>>> import numpy as np
>>> np.set_printoptions(precision=4, suppress=True, linewidth=200)
>>> F = np.loadtxt("out10.csv", delimiter=",")
>>> F
array([[-0.5915,  0.6805,  0.1293],
       [ 0.9302, -0.9843, -0.4777],
       [-0.7306,  0.9965,  0.8426],
       [ 0.6527, -0.6291, -0.04  ],
       [-0.8854,  0.664 , -0.1974],
       [-0.1781,  0.8565,  0.5227],
       [ 0.9366, -0.9938, -0.6291],
       [-0.7779,  0.2913, -0.2913],
       [ 0.5649,  0.8854,  0.7616],
       [-0.8243,  0.8041,  0.0599],
       [-0.7658,  0.9863,  0.6858],
       [-0.3095, -0.6044, -0.4621],
       [ 0.1096, -0.8455, -0.5299],
       [-0.8337,  0.9994,  0.917 ],
       [-0.2729,  0.1586, -0.04  ],
       [ 0.1391, -0.8041, -0.4699],
       [ 0.226 ,  0.8717,  0.6584],
       [-0.8741,  0.9833,  0.5649],
       [-0.5717,  0.7443,  0.207 ],
       [ 0.3627, -0.0699,  0.1293],
       [-0.226 , -0.3004, -0.2543],
       [-0.4777, -0.9571, -0.8367],
       [-0.4301,  0.9982,  0.9217],
       [-0.1877,  0.5005,  0.1974],
       [-0.3275, -0.0997, -0.1974]])
>>> C2 = np.cov(F, rowvar=False)
>>> np.linalg.eigvalsh(C2)[::-1]
array([0.9223, 0.2251, 0.0229])
>>> np.argsort(-F.std(axis=0).round(6), kind="stable")
array([1, 0, 2])
>>> np.argwhere(np.triu(np.abs(np.corrcoef(F.T)) > 0.8, 1))
array([[1, 2]])
>>> J = np.load("run0.npy")
>>> J
array([[ 4,  6,  2, -4],
       [ 6,  9,  3, -6],
       [ 2,  3,  1, -2],
       [-4, -6, -2,  4]])
>>> np.trace(J)
np.int64(18)
>>> np.allclose(J @ J.T, J.T @ J)
True
>>> round(np.abs(np.linalg.eigvals(J)).max(), 4)
np.float64(18.0)
>>> J @ J
array([[  72,  108,   36,  -72],
       [ 108,  162,   54, -108],
       [  36,   54,   18,  -36],
       [ -72, -108,  -36,   72]])
>>> (J - J.T) / 2
array([[0., 0., 0., 0.],
       [0., 0., 0., 0.],
       [0., 0., 0., 0.],
       [0., 0., 0., 0.]])
>>> np.allclose(J, J.T)
True
>>> other = J / np.linalg.norm(J, axis=1, keepdims=True)
>>> C2 = other @ other.T
>>> C2[1]
array([ 1.,  1.,  1., -1.])
>>> C2
array([[ 1.,  1.,  1., -1.],
       [ 1.,  1.,  1., -1.],
       [ 1.,  1.,  1., -1.],
       [-1., -1., -1.,  1.]])
>>> W0 = np.array([[1, 2, 4], [1, 2, 4], [-2, -1, 1], [-1, 0, 2]])
>>> W0
array([[ 1,  2,  4],
       [ 1,  2,  4],
       [-2, -1,  1],
       [-1,  0,  2]])
>>> # looks like rank 2
>>> other = np.array([[1, -3, 1], [2, 0, 0]])
>>> basis = np.kron(other, W0)
>>> round(np.linalg.norm(basis, 2), 4), round(float(np.linalg.norm(other, 2) * np.linalg.norm(W0, 2)), 4)
(np.float64(22.6543), 22.6543)
>>> np.linalg.matrix_rank(basis)
np.int64(4)
>>> feats = np.array([[-1, -1, 1, 0], [2, -1, -1, 2], [7, -5, -3, 8]])
>>> other = feats[0, 0] * feats[1:] - np.outer(feats[1:, 0], feats[0])
>>> other
array([[ 0,  3, -1, -2],
       [ 0, 12, -4, -8]])
>>> np.linalg.matrix_rank(other), np.linalg.matrix_rank(feats)
(np.int64(1), np.int64(2))
>>> def softmax(z):
...     e = np.exp(z - z.max(axis=-1, keepdims=True))
...     return e / e.sum(axis=-1, keepdims=True)
... 
>>> np.round(softmax(10 * other[1]), 4) + 0
array([0., 1., 0., 0.])
>>> softmax(other).sum(axis=1)
array([1., 1.])
>>> np.round(softmax(other[1] + 2), 4) + 0
array([0., 1., 0., 0.])
>>> scores = other @ other.T / np.sqrt(4)
>>> softmax(scores)[1] @ other
array([ 0., 12., -4., -8.])
>>> other = np.array([[-1, -4, 4], [-4, -7, 8], [0, -3, -3], [-2, 2, 9]])
>>> other.T @ feats.T
array([[  5,  -2,  -3],
       [  8,   6,  32],
       [-15,  21,  69]])
>>> np.linalg.matrix_rank(feats, rtol=0.1)
np.int64(2)
>>> left, sigma, Vh = np.linalg.svd(feats)
>>> np.argmax(sigma[:-1] / (sigma[1:] + 1e-6)) + 1
np.int64(2)
>>> other = left[:, :2] @ np.diag(sigma[:2]) @ Vh[:2]
>>> round(np.abs(feats - other).max(), 4)
np.float64(0.0)
>>> np.linalg.matrix_rank(feats, rtol=0.05)
np.int64(2)
>>> np.linalg.matrix_rank(other)
np.int64(2)
>>> other.round(4) + 0
array([[-1., -1.,  1.,  0.],
       [ 2., -1., -1.,  2.],
       [ 7., -5., -3.,  8.]])
>>> X = np.loadtxt("dump.csv", delimiter=",")
>>> X
array([[ 0.773 , -0.3362, -0.2288,  0.1005],
       [-0.3362,  0.3332, -0.0109,  0.3302],
       [-0.2288, -0.0109,  0.133 , -0.2507],
       [ 0.1005,  0.3302, -0.2507,  0.7608]])
>>> f = np.array([-9, 7])
>>> np.polyval(f, X[1])
array([10.026 ,  4.0012,  7.0985,  4.0285])
>>> np.correlate(X[1], X[2], "full")
array([ 0.0843, -0.1282,  0.0507, -0.0109, -0.0322, -0.0011, -0.0755])
>>> left, sigma, Vh = np.linalg.svd(X)
>>> evecs = Vh[:(sigma > 1e-8).sum()]
>>> rng = np.random.default_rng(853)
>>> vec = X[1] + 3 * X[3] + rng.integers(2) * np.eye(4)[1]
>>> vec
array([-0.0347,  1.3237, -0.763 ,  2.6127])
>>> np.diag(evecs.T @ evecs)
array([0.773 , 0.3332, 0.133 , 0.7608])
>>> np.linalg.matrix_rank(np.vstack([X, vec]))
np.int64(2)
>>> evecs.T @ evecs
array([[ 0.773 , -0.3362, -0.2288,  0.1005],
       [-0.3362,  0.3332, -0.0109,  0.3302],
       [-0.2288, -0.0109,  0.133 , -0.2507],
       [ 0.1005,  0.3302, -0.2507,  0.7608]])
>>> other = np.array([[-5, 4, -3], [3, -7, -3], [-2, 4, -5]])
>>> E = np.triu(other)
>>> E
array([[-5,  4, -3],
       [ 0, -7, -3],
       [ 0,  0, -5]])
>>> np.sort(np.linalg.eigvals(E))
array([-7., -5., -5.])
>>> np.linalg.matrix_power(E - np.diag(np.diag(E)), 3)
array([[0, 0, 0],
       [0, 0, 0],
       [0, 0, 0]])
>>> np.prod(np.diag(E)), round(np.linalg.det(E), 4)
(np.int64(-175), np.float64(-175.0))
